$ python -q
>>> import numpy as np
>>> np.set_printoptions(precision=3, suppress=True, linewidth=200)
>>> def rnd(a):
...     return np.round(a, 3) + 0
... 
>>> X = np.load("run16.npy")
>>> X
array([[-3, -1, -1, -2,  1,  3,  0,  3,  2,  1,  0, -3,  3],
       [ 3, -3, -1, -1, -2,  1,  3,  0,  3,  2,  1,  0, -3],
       [-3,  3, -3, -1, -1, -2,  1,  3,  0,  3,  2,  1,  0],
       [ 0, -3,  3, -3, -1, -1, -2,  1,  3,  0,  3,  2,  1],
       [ 1,  0, -3,  3, -3, -1, -1, -2,  1,  3,  0,  3,  2],
       [ 2,  1,  0, -3,  3, -3, -1, -1, -2,  1,  3,  0,  3],
       [ 3,  2,  1,  0, -3,  3, -3, -1, -1, -2,  1,  3,  0],
       [ 0,  3,  2,  1,  0, -3,  3, -3, -1, -1, -2,  1,  3],
       [ 3,  0,  3,  2,  1,  0, -3,  3, -3, -1, -1, -2,  1],
       [ 1,  3,  0,  3,  2,  1,  0, -3,  3, -3, -1, -1, -2],
       [-2,  1,  3,  0,  3,  2,  1,  0, -3,  3, -3, -1, -1],
       [-1, -2,  1,  3,  0,  3,  2,  1,  0, -3,  3, -3, -1],
       [-1, -1, -2,  1,  3,  0,  3,  2,  1,  0, -3,  3, -3]])
>>> Y = X / np.sqrt((X ** 2).mean(axis=1, keepdims=True))
>>> rnd(Y[5])
array([ 0.955,  0.478,  0.   , -1.433,  1.433, -1.433, -0.478, -0.478, -0.955,  0.478,  1.433,  0.   ,  1.433])
>>> np.linalg.matrix_rank(X - X.mean(axis=1, keepdims=True))
np.int64(12)
>>> np.linalg.matrix_rank(Y) == np.linalg.matrix_rank(X)
np.True_
>>> x0 = np.array([1, -1, -2, 0, -2, 1, -1, -1, 3, -3, 1, 0, -3])
>>> target = X @ x0
>>> b, lr = np.zeros(13), 1 / np.linalg.norm(X, 2) ** 2
>>> for i in range(15):
...     b -= lr * X.T @ (X @ b - target)
...     if i % 5 == 0: print(i, round(np.linalg.norm(X @ b - target), 3))
... 
0 13.511
5 4.447
10 2.729
>>> rnd(np.linalg.cond(X))
np.float64(3.778)
>>> rng = np.random.default_rng(100546)
>>> lab = rng.permutation(13)
>>> Y = X[:, lab] * rng.choice([-1, 1], 13)
>>> Y
array([[-1, -1,  3,  2, -3, -1,  3,  0,  3,  1, -3,  0,  2],
       [-2, -1, -3,  1, -1, -3,  0, -3,  0, -2,  3,  1,  3],
       [-3, -3,  3,  1,  2,  3, -1, -1,  3, -1,  0,  2,  0],
       [ 0,  3,  0,  3,  1, -3, -2,  2,  1, -1, -1,  3,  3],
       [-3, -3, -1, -3,  1,  0, -3,  1, -2, -3, -2,  0,  1],
       [-1,  0, -2,  3,  3,  1,  0,  1, -1,  3, -3,  3, -2],
       [ 2,  1, -3,  0, -3,  2, -3,  3, -1, -3,  0,  1, -1],
       [ 1,  2,  0, -1,  3,  3, -1, -3, -3,  0, -3, -2, -1],
       [ 1,  3, -3, -2,  0,  0,  2,  3,  3,  1, -1, -1, -3],
       [ 3,  0, -1, -3, -1,  3,  1,  0, -3,  2,  2, -1,  3],
       [-3,  3,  2,  0, -2,  1,  1, -1,  0,  3,  1, -3, -3],
       [ 3,  1,  1, -3, -3, -2,  3, -2,  1,  0,  1,  3,  0],
       [ 0, -2,  1, -1,  0, -1, -3, -3,  2,  3,  3, -3,  1]])
>>> left, _, vt = np.linalg.svd(X.T @ Y)
>>> lab
array([ 9,  2,  0,  3,  5,  1, 11,  6,  7,  4, 12, 10,  8])
>>> G = X.T @ X
>>> (X @ X.T).shape
(13, 13)
>>> np.diag(G)
array([57, 57, 57, 57, 57, 57, 57, 57, 57, 57, 57, 57, 57])
>>> rnd(np.sort(np.abs(np.fft.fft(X[0])))), rnd(np.sort(np.linalg.svd(X, compute_uv=False)))
(array([ 3.   ,  3.587,  3.587,  5.041,  5.041,  5.723,  5.723,  7.296,  7.296, 10.644, 10.644, 11.333, 11.333]), array([ 3.   ,  3.587,  3.587,  5.041,  5.041,  5.723,  5.723,  7.296,  7.296, 10.644, 10.644, 11.333, 11.333]))
>>> X @ np.ones(13)
array([3., 3., 3., 3., 3., 3., 3., 3., 3., 3., 3., 3., 3.])
>>> (X @ X)[0]
array([ 23,  27,   1,  12,  21, -33,   2, -22, -23,  -1, -27,  23,   6])
>>> data = np.array([[3.0, 0.0, 0.0, 0.0, 0.0, 0.0, 0.0, 0.0],
...     [0.0, 0.0, 0.0, 1.0, 3.0, 1.0, 3.0, 3.0],
...     [0.0, 2.0, 2.0, 1.0, 1.0, 3.0, 1.0, 0.0],
...     [0.0, 2.0, 2.0, 1.0, 3.0, 3.0, 0.0, 2.0],
...     [0.0, 3.0, 1.0, 2.0, 1.0, 2.0, 3.0, 1.0],
...     [0.0, 3.0, 1.0, 0.0, 0.0, 3.0, 3.0, 0.0],
...     [0.0, 2.0, 0.0, 1.0, 1.0, 1.0, 2.0, 3.0],
...     [0.0, 3.0, 3.0, 1.0, 3.0, 0.0, 3.0, 2.0]])
>>> lab = rng.permutation(8)
>>> Y = data[:, lab] * rng.choice([-1, 1], 8)
>>> Y
array([[-0., -0.,  0.,  0., -3., -0.,  0., -0.],
       [-3., -3.,  1.,  3., -0., -1.,  0., -0.],
       [-0., -1.,  1.,  1., -0., -3.,  2., -2.],
       [-2., -0.,  1.,  3., -0., -3.,  2., -2.],
       [-1., -3.,  2.,  1., -0., -2.,  1., -3.],
       [-0., -3.,  0.,  0., -0., -3.,  1., -3.],
       [-3., -2.,  1.,  1., -0., -1.,  0., -2.],
       [-2., -3.,  1.,  3., -0., -0.,  3., -3.]])
>>> left, _, vt = np.linalg.svd(data.T @ Y)
>>> rnd(np.linalg.lstsq(data, Y)[0])
array([[ 0.,  0.,  0.,  0., -1.,  0.,  0.,  0.],
       [ 0.,  0.,  0.,  0.,  0.,  0.,  0., -1.],
       [ 0.,  0.,  0.,  0.,  0.,  0.,  1.,  0.],
       [ 0.,  0.,  1.,  0.,  0.,  0.,  0.,  0.],
       [ 0.,  0.,  0.,  1.,  0.,  0.,  0.,  0.],
       [ 0.,  0.,  0.,  0.,  0., -1.,  0.,  0.],
       [ 0., -1.,  0.,  0.,  0.,  0.,  0.,  0.],
       [-1.,  0.,  0.,  0.,  0.,  0.,  0.,  0.]])
>>> lab = rng.permutation(8)
>>> lab
array([6, 4, 1, 7, 5, 2, 3, 0])
>>> Y = data[lab][:, lab]
>>> np.allclose(Y, data)
False
>>> r0 = np.array([-3, 1, 3, -1, -3, 2, -2, -1])
>>> Y = data + np.outer(r0, np.eye(8)[7])
>>> Y
array([[ 3.,  0.,  0.,  0.,  0.,  0.,  0., -3.],
       [ 0.,  0.,  0.,  1.,  3.,  1.,  3.,  4.],
       [ 0.,  2.,  2.,  1.,  1.,  3.,  1.,  3.],
       [ 0.,  2.,  2.,  1.,  3.,  3.,  0.,  1.],
       [ 0.,  3.,  1.,  2.,  1.,  2.,  3., -2.],
       [ 0.,  3.,  1.,  0.,  0.,  3.,  3.,  2.],
       [ 0.,  2.,  0.,  1.,  1.,  1.,  2.,  1.],
       [ 0.,  3.,  3.,  1.,  3.,  0.,  3.,  1.]])
>>> np.linalg.matrix_rank(np.linalg.inv(Y) - np.linalg.inv(data), tol=1e-8)
np.int64(1)
>>> rnd(np.linalg.det(Y) / np.linalg.det(data)), rnd(1 + np.linalg.solve(data, r0)[7])
(np.float64(2.69), np.float64(2.69))
>>> feats = np.load("case7.npy")
>>> feats
array([[ 2,  2,  2,  2,  2,  2,  2],
       [ 2,  4,  4,  4,  4,  4,  4],
       [ 2,  4,  6,  6,  6,  6,  6],
       [ 2,  4,  6,  8,  8,  8,  8],
       [ 2,  4,  6,  8, 10, 10, 10],
       [ 2,  4,  6,  8, 10, 12, 12],
       [ 2,  4,  6,  8, 10, 12, 14]])
>>> r0, g = feats[5], feats[4]
>>> r0 @ g
np.int64(460)
>>> pr = (r0 @ g) / (r0 @ r0) * r0
>>> rnd(np.linalg.norm(r0 + g) ** 2 + np.linalg.norm(r0 - g) ** 2)
np.float64(1856.0)
>>> L = np.linalg.cholesky(feats)
>>> rnd(np.prod(np.diag(L)) ** 2), rnd(np.linalg.det(feats))
(np.float64(128.0), np.float64(128.0))
>>> x0 = np.ones(7)
>>> for _ in range(3):
...     x0 = feats @ x0
...     x0 /= np.linalg.norm(x0)
...     print(round(x0 @ feats @ x0, 3))
... 
45.703
45.761
45.762
>>> rnd(np.linalg.eigvalsh(feats)[-1])
np.float64(45.762)
>>> F = np.load("a.npy")
>>> F
array([[ -6,   0,   6,   6,   3,   6,   0,   6,   0,  -6,   3,   9,  -3],
       [ -2,   0,   2,   2,   1,   2,   0,   2,   0,  -2,   1,   3,  -1],
       [ 10,   0, -10, -10,  -5, -10,   0, -10,   0,  10,  -5, -15,   5],
       [  6,   0,  -6,  -6,  -3,  -6,   0,  -6,   0,   6,  -3,  -9,   3],
       [ -8,   0,   8,   8,   4,   8,   0,   8,   0,  -8,   4,  12,  -4],
       [  2,   0,  -2,  -2,  -1,  -2,   0,  -2,   0,   2,  -1,  -3,   1],
       [ -4,   0,   4,   4,   2,   4,   0,   4,   0,  -4,   2,   6,  -2]])
>>> # looks like rank 1
>>> np.linalg.lstsq(F[:-1].T, F[-1])[2]
np.int32(1)
>>> np.allclose(F[:-1].T @ np.linalg.lstsq(F[:-1].T, F[-1])[0], F[-1])
True
>>> rnd(np.trace(np.linalg.pinv(F) @ F))
np.float64(1.0)
>>> rnd(F @ np.linalg.pinv(F) @ F)
array([[ -6.,   0.,   6.,   6.,   3.,   6.,   0.,   6.,   0.,  -6.,   3.,   9.,  -3.],
       [ -2.,   0.,   2.,   2.,   1.,   2.,   0.,   2.,   0.,  -2.,   1.,   3.,  -1.],
       [ 10.,   0., -10., -10.,  -5., -10.,   0., -10.,   0.,  10.,  -5., -15.,   5.],
       [  6.,   0.,  -6.,  -6.,  -3.,  -6.,   0.,  -6.,   0.,   6.,  -3.,  -9.,   3.],
       [ -8.,   0.,   8.,   8.,   4.,   8.,   0.,   8.,   0.,  -8.,   4.,  12.,  -4.],
       [  2.,   0.,  -2.,  -2.,  -1.,  -2.,   0.,  -2.,   0.,   2.,  -1.,  -3.,   1.],
       [ -4.,   0.,   4.,   4.,   2.,   4.,   0.,   4.,   0.,  -4.,   2.,   6.,  -2.]])
>>> np.abs(np.diag(np.linalg.qr(F)[1])) > 1e-9
array([ True, False, False, False, False, False, False])
>>> Y = F[0, 0] * F[1:] - np.outer(F[1:, 0], F[0])
>>> Y
array([[0, 0, 0, 0, 0, 0, 0, 0, 0, 0, 0, 0, 0],
       [0, 0, 0, 0, 0, 0, 0, 0, 0, 0, 0, 0, 0],
       [0, 0, 0, 0, 0, 0, 0, 0, 0, 0, 0, 0, 0],
       [0, 0, 0, 0, 0, 0, 0, 0, 0, 0, 0, 0, 0],
       [0, 0, 0, 0, 0, 0, 0, 0, 0, 0, 0, 0, 0],
       [0, 0, 0, 0, 0, 0, 0, 0, 0, 0, 0, 0, 0]])
>>> np.linalg.matrix_rank(Y), np.linalg.matrix_rank(F)
(np.int64(0), np.int64(1))
>>> np.flatnonzero(~Y.round(6).any(axis=1))
array([0, 1, 2, 3, 4, 5])
>>> W0 = np.loadtxt("w.csv", delimiter=",")
>>> W0
array([[1., 0., 0., 0., 0., 0., 0., 0., 0., 0.],
       [2., 1., 0., 0., 0., 0., 0., 0., 0., 0.],
       [1., 3., 1., 0., 0., 0., 0., 0., 0., 0.],
       [0., 0., 1., 1., 0., 0., 0., 0., 0., 0.],
       [3., 0., 3., 1., 1., 0., 0., 0., 0., 0.],
       [2., 1., 3., 3., 1., 1., 0., 0., 0., 0.],
       [1., 2., 2., 1., 2., 3., 1., 0., 0., 0.],
       [3., 1., 1., 2., 3., 0., 2., 1., 0., 0.],
       [0., 3., 2., 2., 2., 3., 0., 1., 1., 0.],
       [0., 0., 3., 1., 1., 3., 2., 1., 0., 1.]])
>>> left, sv = np.linalg.svd(X)
Traceback (most recent call last):
  File "<python-input-66>", line 1, in <module>
    left, sv = np.linalg.svd(X)
    ^^^^^^^^
ValueError: too many values to unpack (expected 2)
>>> left, sv, vt = np.linalg.svd(X, full_matrices=False)
>>> rnd(np.cumsum(sv ** 2) / np.sum(sv ** 2))
array([0.173, 0.347, 0.5  , 0.652, 0.724, 0.796, 0.84 , 0.885, 0.919, 0.953, 0.97 , 0.988, 1.   ])
>>> rnd(sv / sv[0])
array([1.   , 1.   , 0.939, 0.939, 0.644, 0.644, 0.505, 0.505, 0.445, 0.445, 0.316, 0.316, 0.265])
>>> left, sv, vt = np.linalg.svd(W0)
>>> rnd(sv)
array([10.806,  4.966,  3.832,  3.103,  2.289,  1.454,  1.009,  0.94 ,  0.08 ,  0.006])
>>> Y = left[:, :9] @ np.diag(sv[:9]) @ vt[:9]
>>> rnd(np.abs(W0 - Y).max())
np.float64(0.003)
>>> rnd(np.linalg.norm(W0 - Y) / np.linalg.norm(W0))
np.float64(0.0)
>>> np.linalg.matrix_rank(Y)
np.int64(9)
>>> Y = W0 / np.linalg.norm(W0, axis=1, keepdims=True)
>>> G = Y @ Y.T
>>> (np.abs(G) > 0.9).astype(int)
array([[1, 0, 0, 0, 0, 0, 0, 0, 0, 0],
       [0, 1, 0, 0, 0, 0, 0, 0, 0, 0],
       [0, 0, 1, 0, 0, 0, 0, 0, 0, 0],
       [0, 0, 0, 1, 0, 0, 0, 0, 0, 0],
       [0, 0, 0, 0, 1, 0, 0, 0, 0, 0],
       [0, 0, 0, 0, 0, 1, 0, 0, 0, 0],
       [0, 0, 0, 0, 0, 0, 1, 0, 1, 0],
       [0, 0, 0, 0, 0, 0, 0, 1, 0, 0],
       [0, 0, 0, 0, 0, 0, 1, 0, 1, 0],
       [0, 0, 0, 0, 0, 0, 0, 0, 0, 1]])
>>> rnd(G[0])
array([1.   , 0.894, 0.302, 0.   , 0.671, 0.4  , 0.204, 0.557, 0.   , 0.   ])
>>> rnd(np.linalg.norm(Y, axis=1))
array([1., 1., 1., 1., 1., 1., 1., 1., 1., 1.])
>>> np.argwhere(np.triu(np.abs(G) > 0.95, 1))
array([], shape=(0, 2), dtype=int64)
>>> (G - 2 * np.eye(10)).round(6).argmax(axis=1)
array([1, 0, 1, 5, 5, 4, 8, 4, 6, 6])
